% python3 -q
>>> import numpy as np
>>> from numpy import linalg as LA
>>> np.set_printoptions(precision=2, suppress=True, linewidth=200)
>>> def rnd(a):
...     return np.round(a, 2) + 0
... 
>>> M = np.load("test14.npy")
>>> M
array([[ 0,  0, 11,  3,  5,  2,  1,  6,  0],
       [ 6, 13,  0,  3,  5,  8,  1,  0,  0],
       [ 3, 16,  2, 15, 13, 17,  1,  7,  0],
       [ 3,  0,  2,  0,  0,  0,  1,  0,  6],
       [ 3,  0,  2,  0,  0,  0,  1,  0, 15],
       [ 2,  7,  5,  9,  9, 10,  1,  6,  0],
       [ 0,  0, 17, 12, 11,  9,  1, 11,  0],
       [ 0,  0, 17,  6,  7,  3,  1,  9,  0],
       [ 4,  0,  0,  0,  0,  0,  1,  0,  8],
       [ 4, 10,  0,  6,  7,  9,  1,  3,  0],
       [ 1,  7,  8, 12, 11, 12,  1,  8,  0],
       [ 1,  0,  8,  0,  3,  0,  1,  4,  2],
       [ 1,  0,  8,  0,  0,  0,  1,  0, 14],
       [ 6,  0,  0,  0,  0,  0,  1,  0,  9],
       [ 4,  4,  0,  0,  3,  3,  1,  1,  0],
       [ 0,  0, 17,  0,  0,  0,  1,  4, 14],
       [ 3,  7,  2,  6,  7,  8,  1,  4,  0],
       [ 0,  0, 14,  0,  0,  0,  1,  3, 13],
       [ 0,  0, 11,  0,  1,  0,  1,  4,  6],
       [ 3,  4,  2,  3,  5,  5,  1,  3,  0],
       [ 4,  0,  0,  0,  0,  0,  1,  0, 14]])
>>> x = np.array([0, -2, -1, 1, 1, 1, -1, -1, 0])
>>> target = M @ x
>>> rnd(LA.solve(M.T @ M, M.T @ target))
array([ 0., -2., -1.,  1.,  1.,  1., -1., -1.,  0.])
>>> rng = np.random.default_rng(394691)
>>> target = target + 0.1 * rng.normal(size=21)
>>> rnd(target)
array([ -7.99, -11.09,   2.86,  -2.97,  -3.13,   1.94,   2.85, -10.93,  -1.12,  -2.13,   4.15,  -9.9 ,  -8.92,  -0.96,  -4.1 , -21.89,  -0.05, -17.97, -15.03,  -0.94,  -0.99])
>>> beta, *_ = LA.lstsq(M, target)
>>> [round(float(LA.norm(LA.solve(M.T @ M + lam * np.eye(9), M.T @ target))), 2) for lam in (0, 1, 10, 100)]
[3.15, 2.82, 2.33, 1.4]
>>> beta.round()
array([-0., -2., -1.,  1.,  1.,  1., -1., -1., -0.])
>>> Y = np.c_[M[:, :7] @ np.array([[7, 5, 9, 0, 3, 6, 3],
...     [1, 8, 8, 7, 9, 6, 9],
...     [1, 0, 8, 8, 0, 8, 9],
...     [2, 3, 2, 3, 4, 5, 6],
...     [0, 9, 5, 5, 1, 8, 1],
...     [4, 3, 4, 8, 0, 4, 4],
...     [0, 0, 3, 8, 1, 1, 4]]), np.array([1, 0, 2, -1, 0, 2, 1, 1, 1, 2, -2, 0, -2, 2, 1, -2, 1, 0, 0, 2, 0])]
>>> Y
array([[ 25,  60, 130, 146,  18, 152, 134,   1],
       [ 93, 212, 224, 197, 153, 202, 194,   0],
       [137, 356, 337, 382, 227, 378, 346,   2],
       [ 23,  15,  46,  24,  10,  35,  31,  -1],
       [ 23,  15,  46,  24,  10,  35,  31,   0],
       [ 84, 204, 220, 249, 115, 252, 221,   2],
       [ 77, 162, 254, 307,  60, 321, 276,   1],
       [ 41,  90, 198, 221,  32, 235, 212,   1],
       [ 28,  20,  39,   8,  13,  25,  16,   1],
       [ 86, 208, 202, 203, 134, 207, 185,   2],
       [ 94, 232, 259, 308, 126, 309, 273,  -2],
       [ 15,  32,  91,  87,   7,  95,  82,   0],
       [ 15,   5,  76,  72,   4,  71,  79,  -2],
       [ 42,  30,  57,   8,  19,  37,  22,   2],
       [ 44,  88,  98,  75,  52,  85,  67,   1],
       [ 17,   0, 139, 144,   1, 137, 157,  -2],
       [ 74, 176, 181, 190, 104, 195, 169,   1],
       [ 14,   0, 115, 120,   1, 113, 130,   0],
       [ 11,   9,  96, 101,   2,  97, 104,   0],
       [ 53, 116, 129, 126,  63, 134, 110,   2],
       [ 28,  20,  39,   8,  13,  25,  16,   0]])
>>> print(rnd(LA.lstsq(M, Y[:, 0])[0]))
[7. 1. 1. 2. 0. 4. 0. 0. 0.]
>>> LA.matrix_rank(Y)
np.int64(8)
